$ python -q
>>> import numpy as np
>>> from numpy import linalg as LA
>>> np.set_printoptions(precision=1, suppress=True, linewidth=200, sign=" ")
>>> A = np.array([[-1.2, 1.5, 1.7],
...     [1.2, -1.4, -1.7],
...     [-2.3, -1.2, 2.0],
...     [-2.3, -1.9, 1.6],
...     [0.0, -0.9, -0.3],
...     [2.4, 1.3, -1.7],
...     [-1.2, 1.4, 1.8],
...     [-2.4, 1.3, 2.9],
...     [-2.4, -0.5, 2.1],
...     [-2.3, 0.4, 2.5],
...     [1.3, 0.2, -1.1],
...     [-0.2, 0.2, 0.2],
...     [-1.2, -1.8, 0.7],
...     [-0.1, -1.8, -0.5],
...     [-1.2, -0.1, 1.3],
...     [2.3, -1.2, -2.9],
...     [2.5, 0.3, -2.2],
...     [1.3, 0.1, -1.0],
...     [1.3, 1.7, -0.4]])
>>> cov = np.cov(A, rowvar=False)
>>> cov
array([[ 3.1,  0.3, -2.9],
       [ 0.3,  1.5,  0.3],
       [-2.9,  0.3,  3. ]])
>>> np.polyfit(A[:, 1], A[:, 2], 1)
array([ 0.2,  0.3])
>>> round(float(np.corrcoef(A[:, 1], A[:, 2])[0, 1]), 1)
0.2
>>> A.std(axis=0)
array([ 1.7,  1.2,  1.7])
>>> np.argwhere(np.triu(np.abs(np.corrcoef(A.T)) > 0.8, 1))
array([[ 0,  2]])
>>> r0, v = A[10], A[15]
>>> round(r0 @ v, 1)
np.float64(5.9)
>>> p = (r0 @ v) / (r0 @ r0) * r0
>>> v - p
array([-0.3, -1.6, -0.7])
>>> Ac = (A - A.mean(axis=0)) / A.std(axis=0)
>>> np.argwhere(np.abs(Ac) > 2)
array([], shape=(0, 2), dtype=int64)
>>> Ac.std(axis=0)
array([ 1.,  1.,  1.])
>>> coef = LA.lstsq(np.delete(Ac, 1, axis=1), Ac[:, 1])[0]
>>> np.abs(coef).argmax()
np.int64(1)
>>> round(1 - np.var(Ac[:, 1] - np.delete(Ac, 1, axis=1) @ coef), 1)
np.float64(0.9)
>>> D = LA.norm(A[:, None] - A[None], axis=-1)
>>> LA.norm(A, axis=1)
array([ 2.6,  2.5,  3.3,  3.4,  0.9,  3.2,  2.6,  4. ,  3.2,  3.4,  1.7,  0.3,  2.3,  1.9,  1.8,  3.9,  3.3,  1.6,  2.2])
>>> D[8].round(6).argsort(kind="stable")[:4]
array([ 8,  2,  9,  3])
>>> D.shape
(19, 19)
>>> np.flatnonzero(D[8] < D.mean() / 2)
array([  2,   3,   8,   9,  14])
>>> D[8]
array([ 2.4,  5.3,  0.7,  1.5,  3.4,  6.4,  2.3,  2. ,  0. ,  1. ,  4.9,  3. ,  2.3,  3.7,  1.5,  6.9,  6.6,  4.9,  5. ])
>>> LA.matrix_rank(D ** 2)
np.int64(5)
>>> X = np.load("data.npy")
>>> X
array([[ 2.,  2.,  2.],
       [ 2., -1.,  1.],
       [ 2.,  1., -1.]])
>>> w, V = LA.eigh(X)
>>> x0 = np.array([1, 0, -1])
>>> x0 @ X @ x0 / (x0 @ x0), round(w[0], 1), w[-1]
(np.float64(-1.5), np.float64(-2.0), np.float64(4.0))
>>> V * np.abs(w) @ V.T
array([[ 3.3,  0.7,  0.7],
       [ 0.7,  2.3,  0.3],
       [ 0.7,  0.3,  2.3]])
>>> np.abs(X).sum(axis=1).max(), np.abs(w).max()
(np.float64(6.0), np.float64(4.0))
>>> V * np.maximum(w, 0) @ V.T
array([[ 2.7,  1.3,  1.3],
       [ 1.3,  0.7,  0.7],
       [ 1.3,  0.7,  0.7]])
>>> LA.eigvalsh(X[1:, 1:])
array([-2.,  0.])
>>> x0 = np.array([-2, 3, -2])
>>> np.einsum("ij,j->i", X, x0)
array([-2., -9.,  1.])
>>> X @ (2 * x0)
array([ -4., -18.,   2.])
>>> X @ x0
array([-2., -9.,  1.])
>>> X * x0
array([[-4.,  6., -4.],
       [-4., -3., -2.],
       [-4.,  3.,  2.]])
>>> round(float(LA.eigvalsh(X).min()), 1)
-2.0
>>> w, V = LA.eig(X)
>>> round(float(np.prod(w)), 1)
16.0
>>> w
array([ 4., -2., -2.])
>>> np.sort(LA.eigvals(LA.inv(X)))
array([-0.5, -0.5,  0.2])
>>> np.sort(LA.eigvals(X.T))
array([-2., -2.,  4.])
>>> np.sort(LA.eigvals(X @ X))
array([  4.,   4.,  16.])
>>> rng = np.random.default_rng(620)
>>> E = rng.normal(size=(27, 3)) + 5 * np.array([2, 0, 0])
>>> E.round(1) + 0
array([[10.4,  0.8,  0.1],
       [ 8.8,  0.1, -0.4],
       [ 9.9, -0.3,  1.8],
       [11.4, -0.7,  0.9],
       [10.7,  1.9,  0.5],
       [11.9,  0.7,  0.8],
       [12.5,  1.5, -0.9],
       [11.1,  1.2,  2.5],
       [12.6,  0.4, -1.9],
       [11.2,  1.4, -0.9],
       [ 9.9,  0.8, -0.8],
       [ 8.8,  0. , -1. ],
       [ 9.3,  1.8, -0.1],
       [10.6,  1.1, -0.4],
       [10.1,  1.3,  1.4],
       [10.4,  0.5,  1. ],
       [ 9.9,  0.1, -0.3],
       [11.2, -0.3, -1.2],
       [ 9. , -1.4,  0.2],
       [10.1,  0.7, -0.6],
       [10. , -0.7,  0.5],
       [10.1,  0.3,  0.6],
       [ 9.5,  0. ,  1. ],
       [ 9.8, -1. ,  1.6],
       [10.6, -0.4,  0.1],
       [10.9, -0.1, -0.1],
       [ 9.4, -0.3, -0.2]])
>>> Ac = E - E.mean(axis=0)
>>> V = LA.svd(Ac)[2][:1]
>>> out = Ac - Ac @ V.T @ V
>>> out.std(axis=0)
array([ 0.6,  0.7,  0.8])
>>> LA.norm(out, axis=1).round(6).argmax()
np.int64(7)
>>> np.cov(Ac @ V.T, rowvar=False)
array( 1.3)
